% ipython --no-banner

In [1]: import numpy as np

In [2]: from numpy import linalg as LA

In [3]: np.set_printoptions(precision=3, suppress=True, linewidth=140, sign=" ")

In [4]: arr = np.load("layer18.npy")

In [5]: arr
Out[5]: 
array([[-82,   5,  -3,   1,   0,  -4,  -3],
       [  2, -38,  -1,   4,   1,   3,  -2],
       [  3,   1, -61,  -5,   4,   2,  -1],
       [  3,  -1,   4,  75,   2,   2,  -3],
       [  1,   5,  -1,   0, -39,   3,  -5],
       [ -3,   4,  -5,  -5,   2,   4,  -4],
       [ -2,   3,  -4,  -5,   2,   2,  79]])

In [6]: rng = np.random.default_rng(52)

In [7]: lab = rng.permutation(7)

In [8]: lab
Out[8]: array([ 4,  2,  3,  1,  6,  5,  0])

In [9]: A2 = arr[lab][:, lab]

In [10]: np.sort(np.abs(LA.eigvals(A2)))
Out[10]: array([  4.66 ,  36.727,  40.475,  61.002,  72.246,  81.271,  81.973])

In [11]: np.trace(A2)
Out[11]: np.int64(-62)

In [12]: A2
Out[12]: 
array([[-39,  -1,   0,   5,  -5,   3,   1],
       [  4, -61,  -5,   1,  -1,   2,   3],
       [  2,   4,  75,  -1,  -3,   2,   3],
       [  1,  -1,   4, -38,  -2,   3,   2],
       [  2,  -4,  -5,   3,  79,   2,  -2],
       [  2,  -5,  -5,   4,  -4,   4,  -3],
       [  0,  -3,   1,   5,  -3,  -4, -82]])

In [13]: np.diag(A2)
Out[13]: array([-39, -61,  75, -38,  79,   4, -82])

In [14]: np.allclose(A2, arr)
Out[14]: False

In [15]: np.round(np.abs(LA.eigvals(A2)).max(), 3)
Out[15]: np.float64(81.973)

In [16]: assert A2 == A2.T
---------------------------------------------------------------------------
ValueError                                Traceback (most recent call last)
Cell In[16], line 1
----> 1 assert A2 == A2.T

ValueError: The truth value of an array with more than one element is ambiguous. Use a.any() or a.all()

In [17]: np.trace(A2)
Out[17]: np.int64(-62)

In [18]: (A2 - A2.T) / 2
Out[18]: 
array([[ 0. , -2.5, -1. ,  2. , -3.5,  0.5,  0.5],
       [ 2.5,  0. , -4.5,  1. ,  1.5,  3.5,  3. ],
       [ 1. ,  4.5,  0. , -2.5,  1. ,  3.5,  1. ],
       [-2. , -1. ,  2.5,  0. , -2.5, -0.5, -1.5],
       [ 3.5, -1.5, -1. ,  2.5,  0. ,  3. ,  0.5],
       [-0.5, -3.5, -3.5,  0.5, -3. ,  0. ,  0.5],
       [-0.5, -3. , -1. ,  1.5, -0.5, -0.5,  0. ]])

In [19]: np.sort(np.abs(LA.eigvals(A2)))
Out[19]: array([  4.66 ,  36.727,  40.475,  61.002,  72.246,  81.271,  81.973])

In [20]: A2.inv()
---------------------------------------------------------------------------
AttributeError                            Traceback (most recent call last)
Cell In[20], line 1
----> 1 A2.inv()

AttributeError: 'numpy.ndarray' object has no attribute 'inv'

In [21]: A2 @ A2
Out[21]: 
array([[1518,   97,   36, -384, -224, -106, -113],
       [-407, 3681,  -68,  -54,  -42, -123, -442],
       [  85,   48, 5609,   -9, -491,  151,   -9],
       [ -71,  101,  150, 1460, -116, -105, -235],
       [  61, -101, -750,  132, 6242,  171,  -19],
       [-104,  284, -337, -153, -321,   18,  222],
       [ -19,  460,   63, -629,   15,  317, 6746]])

In [22]: (A2 + A2.T) / 2
Out[22]: 
array([[-39. ,   1.5,   1. ,   3. ,  -1.5,   2.5,   0.5],
       [  1.5, -61. ,  -0.5,   0. ,  -2.5,  -1.5,   0. ],
       [  1. ,  -0.5,  75. ,   1.5,  -4. ,  -1.5,   2. ],
       [  3. ,   0. ,   1.5, -38. ,   0.5,   3.5,   3.5],
       [ -1.5,  -2.5,  -4. ,   0.5,  79. ,  -1. ,  -2.5],
       [  2.5,  -1.5,  -1.5,   3.5,  -1. ,   4. ,  -3.5],
       [  0.5,   0. ,   2. ,   3.5,  -2.5,  -3.5, -82. ]])

In [23]: cov = arr.T @ arr

In [24]: LA.matrix_rank(cov)
Out[24]: np.int64(7)

In [25]: np.diag(cov)
Out[25]: array([ 6760,  1521,  3789,  5717,  1550,    62,  6305])

In [26]: np.allclose(cov, cov.T)
Out[26]: True

In [27]: u = np.array([6, 0, 1, 1, 2, 5, 6])

In [28]: A2 = arr + np.outer(u, np.eye(7)[5])

In [29]: LA.matrix_rank(A2 - arr)
Out[29]: np.int64(1)

In [30]: np.round(LA.det(A2) / LA.det(arr), 3), round(1 + LA.solve(arr, u)[5], 3)
Out[30]: (np.float64(2.11), np.float64(2.11))

In [31]: LA.matrix_rank(LA.inv(A2) - LA.inv(arr), tol=1e-8)
Out[31]: np.int64(1)

In [32]: W0 = np.loadtxt("data.csv", delimiter=",")

In [33]: W0
Out[33]: 
array([[-0.282,  0.005, -0.295,  0.275, -0.314,  0.239,  0.338,  0.02 , -0.596,  0.112,  0.337,  0.079, -0.019],
       [-0.031, -0.575, -0.037,  0.2  ,  0.176,  0.099, -0.336,  0.558, -0.143,  0.104, -0.017, -0.352,  0.081],
       [ 0.5  ,  0.048, -0.258, -0.194, -0.532,  0.023, -0.066,  0.416,  0.197, -0.024,  0.199,  0.09 , -0.308],
       [-0.063,  0.107,  0.088, -0.494, -0.085,  0.527, -0.029,  0.046,  0.085,  0.51 ,  0.014, -0.04 ,  0.42 ],
       [ 0.031, -0.028, -0.103,  0.292, -0.317, -0.042, -0.562, -0.295, -0.112,  0.39 , -0.385,  0.286, -0.051],
       [ 0.188,  0.332,  0.484,  0.287, -0.146, -0.433,  0.114,  0.215, -0.096,  0.39 ,  0.148, -0.218,  0.197],
       [ 0.156,  0.512,  0.195,  0.255,  0.041,  0.533, -0.195,  0.163, -0.188, -0.377, -0.244, -0.144, -0.05 ],
       [ 0.563, -0.009, -0.21 ,  0.217,  0.414,  0.093, -0.115, -0.171, -0.049,  0.029,  0.413,  0.27 ,  0.35 ],
       [ 0.282, -0.306,  0.352, -0.377, -0.223, -0.117, -0.018, -0.098, -0.55 , -0.316, -0.131,  0.131,  0.227],
       [-0.125,  0.064,  0.132, -0.168, -0.079, -0.002, -0.499, -0.358, -0.074, -0.068,  0.572, -0.403, -0.228],
       [-0.438,  0.197,  0.03 , -0.039, -0.063, -0.187, -0.349,  0.367,  0.078, -0.27 ,  0.227,  0.476,  0.339],
       [ 0.031,  0.324, -0.606, -0.224,  0.041, -0.338, -0.097,  0.017, -0.228, -0.058, -0.224, -0.397,  0.296],
       [ 0.   , -0.201, -0.035,  0.317, -0.473,  0.098,  0.085, -0.228,  0.392, -0.298,  0.014, -0.27 ,  0.5  ]])

In [34]: Q, vecs = LA.qr(W0[:, :12])[0], LA.qr(W0[:, 12:])[0]

In [35]: s = LA.svd(Q.T @ vecs, compute_uv=False)

In [36]: (s > 0.9).sum()
Out[36]: np.int64(0)

In [37]: round(W0[:, 0] @ W0[:, 11], 3)
Out[37]: np.float64(0.0)

In [38]: LA.svd(W0, compute_uv=False)
Out[38]: array([ 1.,  1.,  1.,  1.,  1.,  1.,  1.,  1.,  1.,  1.,  1.,  1.,  1.])

In [39]: LA.norm(W0, axis=0)
Out[39]: array([ 1.,  1.,  1.,  1.,  1.,  1.,  1.,  1.,  1.,  1.,  1.,  1.,  1.])

In [40]: A2 = W0 + rng.integers(-2, 3, (13, 2)) @ rng.integers(-2, 3, (2, 13))

In [41]: A2
Out[41]: 
array([[ 1.718,  3.005,  1.705, -1.725, -1.314,  4.239,  2.338,  3.02 ,  1.404,  3.112, -2.663,  3.079,  0.981],
       [ 1.969, -1.575,  1.963,  0.2  ,  1.176,  2.099, -2.336, -0.442,  1.857,  1.104,  0.983, -1.352,  1.081],
       [-3.5  , -1.952, -4.258,  1.806, -0.532, -5.977, -0.066, -1.584, -3.803, -4.024,  2.199, -1.91 , -2.308],
       [ 3.937,  0.107,  4.088, -1.494,  0.915,  5.527, -2.029,  0.046,  4.085,  3.51 ,  0.014, -0.04 ,  2.42 ],
       [ 2.031,  2.972,  1.897, -1.708, -1.317,  3.958,  1.438,  2.705,  1.888,  3.39 , -3.385,  3.286,  0.949],
       [-3.812,  4.332, -3.516, -0.713, -3.146, -3.433,  6.114,  4.215, -4.096, -0.61 , -3.852,  3.782, -1.803],
       [ 0.156, -3.488,  0.195,  2.255,  2.041, -1.467, -4.195, -3.837, -0.188, -2.377,  3.756, -4.144, -0.05 ],
       [ 4.563, -6.009,  3.79 ,  2.217,  4.414,  2.093, -8.115, -6.171,  3.951,  0.029,  6.413, -5.73 ,  2.35 ],
       [ 2.282, -1.306,  2.352, -0.377,  0.777,  1.883, -2.018, -1.098,  1.45 ,  0.684,  0.869, -0.869,  1.227],
       [ 3.875,  2.064,  4.132, -2.168, -0.079,  5.998, -0.499,  1.642,  3.926,  3.932, -1.428,  1.597,  1.772],
       [-2.438,  5.197, -1.97 , -2.039, -3.063, -0.187,  5.651,  5.367, -1.922,  0.73 , -4.773,  5.476, -0.661],
       [ 0.031, -3.676, -0.606,  1.776,  2.041, -2.338, -4.097, -3.983, -0.228, -2.058,  3.776, -4.397,  0.296],
       [ 0.   ,  3.799, -0.035, -1.683, -2.473,  2.098,  4.085,  3.772,  0.392,  1.702, -3.986,  3.73 ,  0.5  ]])

In [42]: np.round(LA.svd(A2 - W0, compute_uv=False), 3) + 0
Out[42]: array([ 30.434,  23.254,   0.   ,   0.   ,   0.   ,   0.   ,   0.   ,   0.   ,   0.   ,   0.   ,   0.   ,   0.   ,   0.   ])

In [43]: LA.matrix_rank(A2 - W0, tol=1e-8)
Out[43]: np.int64(2)
